In [1]: import numpy as np

In [2]: import numpy.linalg as la

In [3]: np.set_printoptions(precision=2, suppress=True, linewidth=100, floatmode="fixed")

In [4]: B = np.array([[-0.1], [0.3], [0.4]])

In [5]: C = np.array([[-0.4, 0.3]])

In [6]: W0 = B @ C

In [7]: W0
Out[7]: 
array([[ 0.04, -0.03],
       [-0.12,  0.09],
       [-0.16,  0.12]])

In [8]: # null space of dimension 1

In [9]: G = W0.T @ W0

In [10]: np.diag(G)
Out[10]: array([0.04, 0.02])

In [11]: la.matrix_rank(G)
Out[11]: np.int64(1)

In [12]: np.round(np.trace(G), 2), round((W0 ** 2).sum(), 2)
Out[12]: (np.float64(0.06), np.float64(0.06))

In [13]: X = np.array([[1, 0], [0, 1]])

In [14]: # columns are unit length and at right angles

In [15]: evals, evecs = la.eigh(X)

In [16]: vec = np.array([-1, -2])

In [17]: evecs * np.maximum(evals, 0) @ evecs.T
Out[17]: 
array([[1.00, 0.00],
       [0.00, 1.00]])

In [18]: vec @ X @ vec
Out[18]: np.int64(5)

In [19]: evecs * np.sqrt(evals) @ evecs.T
Out[19]: 
array([[1.00, 0.00],
       [0.00, 1.00]])

In [20]: la.eigvalsh(X[1:, 1:])
Out[20]: array([1.00])

In [21]: vec = np.array([2, -2])

In [22]: h = np.maximum(X @ vec, 0)

In [23]: h
Out[23]: array([2, 0])

In [24]: X * (h > 1e-9)[:, None]
Out[24]: 
array([[1, 0],
       [0, 0]])

In [25]: np.tanh(X @ vec)
Out[25]: array([ 0.96, -0.96])

In [26]: np.maximum(X @ (3 * vec), 0)
Out[26]: array([6, 0])

In [27]: B = X[0, 0] * X[1:] - np.outer(X[1:, 0], X[0])

In [28]: B
Out[28]: array([[0, 1]])

In [29]: la.matrix_rank(B), la.matrix_rank(X)
Out[29]: (np.int64(1), np.int64(2))

In [30]: np.flatnonzero(~B.round(6).any(axis=1))
Out[30]: array([], dtype=int64)

In [31]: m1 = np.load("a.npy")

In [32]: m1
Out[32]: 
array([[2, 1, 0],
       [2, 1, 0]])

In [33]: B = np.array([[-2, -3, -3], [1, 2, -3], [-2, 0, -3]])

In [34]: la.matrix_rank(m1 @ B)
Out[34]: np.int64(1)

In [35]: m1 @ B
Out[35]: 
array([[-3, -4, -9],
       [-3, -4, -9]])

In [36]: np.einsum("ij->j", m1)
Out[36]: array([4, 2, 0])

In [37]: B.T @ m1.T
Out[37]: 
array([[-3, -3],
       [-4, -4],
       [-9, -9]])

In [38]: np.einsum("ik,kj->ji", m1, B)
Out[38]: 
array([[-3, -3],
       [-4, -4],
       [-9, -9]])

In [39]: la.matrix_rank(np.vstack([m1, B.T]))
Out[39]: np.int64(3)

In [40]: np.einsum("ij,ij->i", m1, m1)
Out[40]: array([5, 5])

In [41]: np.vstack([m1, B.T]).shape
Out[41]: (5, 3)

In [42]: np.unique(m1.round(6), axis=0).shape
Out[42]: (1, 3)

In [43]: round(np.trace(la.pinv(m1) @ m1), 2)
Out[43]: np.float64(1.0)

In [44]: np.abs(np.diag(la.qr(m1)[1])) > 1e-9
Out[44]: array([ True, False])

In [45]: rng = np.random.default_rng(980451)

In [46]: B = m1 + rng.integers(-2, 3, (2, 1)) @ rng.integers(-2, 3, (1, 3))

In [47]: B
Out[47]: 
array([[ 2, -1, -4],
       [ 2,  3,  4]])

In [48]: np.abs(B - m1).sum(axis=1)
Out[48]: array([6, 6])

In [49]: np.round(la.svd(B - m1, compute_uv=False), 2) + 0
Out[49]: array([6.32, 0.00])

In [50]: A = np.load("out1.npy")

In [51]: A
Out[51]: 
array([[ 9.66, -0.01,  0.43],
       [10.81,  0.81, -0.69],
       [ 9.96, -0.51, -1.34],
       [ 8.26,  0.03, -1.20],
       [10.07,  1.20, -0.96],
       [11.14, -0.19,  1.15],
       [10.50,  1.05,  0.24],
       [ 9.26, -1.92, -0.43],
       [ 9.62,  0.48,  0.51],
       [10.81,  1.88,  0.57],
       [ 8.15, -0.02, -0.27],
       [ 9.77,  0.63,  1.94],
       [ 9.64,  0.27,  0.85],
       [ 9.80, -1.02,  0.03],
       [11.04, -0.80,  0.10],
       [11.13, -0.24,  0.25],
       [10.48,  0.94, -0.07],
       [11.10, -0.87,  0.09],
       [ 9.61, -0.65,  0.91],
       [10.82,  0.82,  1.58],
       [10.36,  0.35, -0.23]])

In [52]: # column 0 is much longer than the rest

In [53]: np.flatnonzero(la.matrix_power((X != 0) + (X.T != 0) + np.eye(2), 2)[1])
Out[53]: array([1])

In [54]: np.sort(la.eigvals(X).real)
Out[54]: array([1.00, 1.00])

In [55]: round(float(la.det(X)), 2)
Out[55]: 1.0

In [56]: Xc = A - A.mean(axis=0)

In [57]: Uu, sv, Vt = la.svd(Xc, full_matrices=False)

In [58]: Vt[0] * np.sign(Vt[0, np.abs(Vt[0]).argmax()])
Out[58]: array([0.61, 0.57, 0.56])

In [59]: la.matrix_rank(Xc)
Out[59]: np.int64(3)

In [60]: np.abs(Vt[-1])
Out[60]: array([0.71, 0.07, 0.70])

In [61]: sv
Out[61]: array([4.63, 3.62, 3.25])

In [62]: Xc = A - A.mean(axis=0)

In [63]: evecs = la.svd(Xc)[2][:1]

In [64]: B = Xc - Xc @ evecs.T @ evecs

In [65]: np.cov(Xc @ evecs.T, rowvar=False)
Out[65]: array(1.07)

In [66]: (Xc @ evecs.T).std(axis=0)
Out[66]: array([1.01])

In [67]: B.std(axis=0)
Out[67]: array([0.58, 0.65, 0.61])

In [68]: mat = np.vander(np.arange(4) - 1, 4, increasing=True)

In [69]: mat
Out[69]: 
array([[ 1, -1,  1, -1],
       [ 1,  0,  0,  0],
       [ 1,  1,  1,  1],
       [ 1,  2,  4,  8]])

In [70]: # row 3 dominates

In [71]: round(float(la.norm(mat)), 2)
Out[71]: 9.7

In [72]: mat.sum(axis=0)
Out[72]: array([4, 2, 6, 8])

In [73]: mat.sum(axis=1)
Out[73]: array([ 0,  1,  4, 15])

In [74]: np.abs(mat).max()
Out[74]: np.int64(8)

In [75]: np.count_nonzero(mat)
Out[75]: np.int64(13)

In [76]: mat.mean(axis=0)
Out[76]: array([1.00, 0.50, 1.50, 2.00])

In [77]: mat.shape
Out[77]: (4, 4)

In [78]: B = np.array([[1, -2], [-2, -2]])

In [79]: data = np.block([[np.zeros((2, 2)), B], [B.T, np.zeros((2, 2))]])

In [80]: data
Out[80]: 
array([[ 0.00,  0.00,  1.00, -2.00],
       [ 0.00,  0.00, -2.00, -2.00],
       [ 1.00, -2.00,  0.00,  0.00],
       [-2.00, -2.00,  0.00,  0.00]])

In [81]: O, evecs = la.qr(data[:, :1])[0], la.qr(data[:, 1:])[0]

In [82]: sv = la.svd(O.T @ evecs, compute_uv=False)

In [83]: np.degrees(np.arccos(sv.clip(0, 1)))
Out[83]: array([71.57])

In [84]: round(la.norm(O @ O.T - evecs @ evecs.T, 2), 2)
Out[84]: np.float64(1.0)

In [85]: evals, evecs = la.eigh(data)

In [86]: np.abs(evecs[:, -1]).round(6).argmax()
Out[86]: np.int64(1)

In [87]: np.unique(evals.round(6) + 0, return_counts=True)[1]
Out[87]: array([1, 1, 1, 1])

In [88]: (evals > 1e-8).sum(), (evals < -1e-8).sum()
Out[88]: (np.int64(2), np.int64(2))

In [89]: la.svd(data, compute_uv=False)
Out[89]: array([3.00, 3.00, 2.00, 2.00])

In [90]: z = rng.permutation(4)

In [91]: z
Out[91]: array([1, 0, 2, 3])

In [92]: B = data[z][:, z]

In [93]: np.diag(B)
Out[93]: array([0.00, 0.00, 0.00, 0.00])

In [94]: B
Out[94]: 
array([[ 0.00,  0.00, -2.00, -2.00],
       [ 0.00,  0.00,  1.00, -2.00],
       [-2.00,  1.00,  0.00,  0.00],
       [-2.00, -2.00,  0.00,  0.00]])

In [95]: np.allclose(B, data)
Out[95]: False

In [96]: vec = np.array([6, 1, 4, 1])

In [97]: target = data @ vec

In [98]: target
Out[98]: array([  2.00, -10.00,   4.00, -14.00])

In [99]: la.solve(data.T, data[0])
Out[99]: array([ 1.00, -0.00, -0.00, -0.00])

In [100]: la.solve(data, 5 * target)
Out[100]: array([30.00,  5.00, 20.00,  5.00])

In [101]: la.solve(data, target + data[:, 2])
Out[101]: array([6.00, 1.00, 5.00, 1.00])

In [102]: la.solve(data, target)
Out[102]: array([6.00, 1.00, 4.00, 1.00])
